In [1]: import numpy as np

In [2]: np.set_printoptions(precision=1, suppress=True, linewidth=200, legacy="1.25")

In [3]: def rd(a):
   ...:     return np.round(a, 1) + 0
   ...: 

In [4]: mat = np.loadtxt("run10.csv", delimiter=",")

In [5]: mat
Out[5]: 
array([[ -1.,  -2.,  -1.,  -2.,  -1.,   1.,   2.],
       [ -4.,  -3.,  -4.,  -2.,   2.,   2.,   0.],
       [ -5.,  -2.,  -3.,  -5.,   0.,   5.,  -2.],
       [ -4.,  -2.,  -6.,  -7.,  -3.,   8.,  -2.],
       [ -1.,  -2.,  -4.,  -7.,  -2.,   5.,  -3.],
       [ -2.,  -4.,  -3.,  -8.,  -2.,   8.,  -2.],
       [  1.,  -4.,  -2.,  -9.,  -4.,  10.,  -3.],
       [  2.,  -7.,   0., -10.,  -3.,  10.,  -6.],
       [  3.,  -6.,  -2., -13.,  -2.,   7.,  -5.],
       [  1.,  -5.,  -2., -11.,  -4.,   4.,  -5.],
       [  4.,  -6.,  -1., -12.,  -7.,   6.,  -6.],
       [  6.,  -6.,   2., -12.,  -4.,   7.,  -5.],
       [  6.,  -5.,  -1., -14.,  -1.,   6.,  -8.],
       [  7.,  -2.,   1., -12.,   2.,   3.,  -5.],
       [  5.,  -3.,   1., -10.,   2.,   1.,  -2.],
       [  7.,   0.,   3., -13.,   5.,   2.,  -2.],
       [ 10.,   3.,   5., -15.,   3.,   4.,   1.],
       [ 10.,   3.,   2., -12.,   4.,   6.,   1.],
       [ 11.,   6.,   3., -13.,   2.,   4.,  -2.],
       [ 11.,   5.,   5., -16.,   4.,   5.,  -2.],
       [ 14.,   2.,   3., -13.,   4.,   7.,  -5.],
       [ 12.,   5.,   2., -16.,   6.,   5.,  -3.],
       [ 15.,   7.,   0., -18.,   7.,   7.,  -5.],
       [ 18.,   9.,  -2., -18.,   7.,  10.,  -3.],
       [ 19.,  12.,  -4., -20.,   8.,  10.,  -2.],
       [ 17.,   9.,  -5., -23.,   5.,  10.,  -1.],
       [ 20.,  12.,  -7., -25.,   8.,  11.,   2.],
       [ 22.,  11.,  -6., -24.,  10.,   9.,   4.],
       [ 21.,   8.,  -5., -21.,   9.,   7.,   5.],
       [ 21.,  11.,  -7., -20.,   9.,   9.,   7.],
       [ 18.,  12.,  -4., -17.,  11.,   6.,   4.],
       [ 16.,  14.,  -3., -19.,  13.,   8.,   2.]])

In [6]: proj = mat @ np.linalg.solve(mat.T @ mat, mat.T)

In [7]: np.linalg.matrix_rank(np.eye(32) - proj)
Out[7]: 25

In [8]: print(rd(np.diag(proj)))
[0.1 0.2 0.2 0.3 0.1 0.2 0.2 0.3 0.1 0.2 0.3 0.2 0.2 0.2 0.2 0.2 0.4 0.2 0.2 0.3 0.3 0.1 0.2 0.2 0.2 0.2 0.2 0.2 0.3 0.3 0.1 0.3]

In [9]: rd(np.linalg.eigvalsh(proj))
Out[9]: array([0., 0., 0., 0., 0., 0., 0., 0., 0., 0., 0., 0., 0., 0., 0., 0., 0., 0., 0., 0., 0., 0., 0., 0., 0., 1., 1., 1., 1., 1., 1., 1.])

In [10]: print(rd(proj @ mat[:, 0]))
[-1. -4. -5. -4. -1. -2.  1.  2.  3.  1.  4.  6.  6.  7.  5.  7. 10. 10. 11. 11. 14. 12. 15. 18. 19. 17. 20. 22. 21. 21. 18. 16.]

In [11]: rd(np.trace(proj))
Out[11]: 7.0
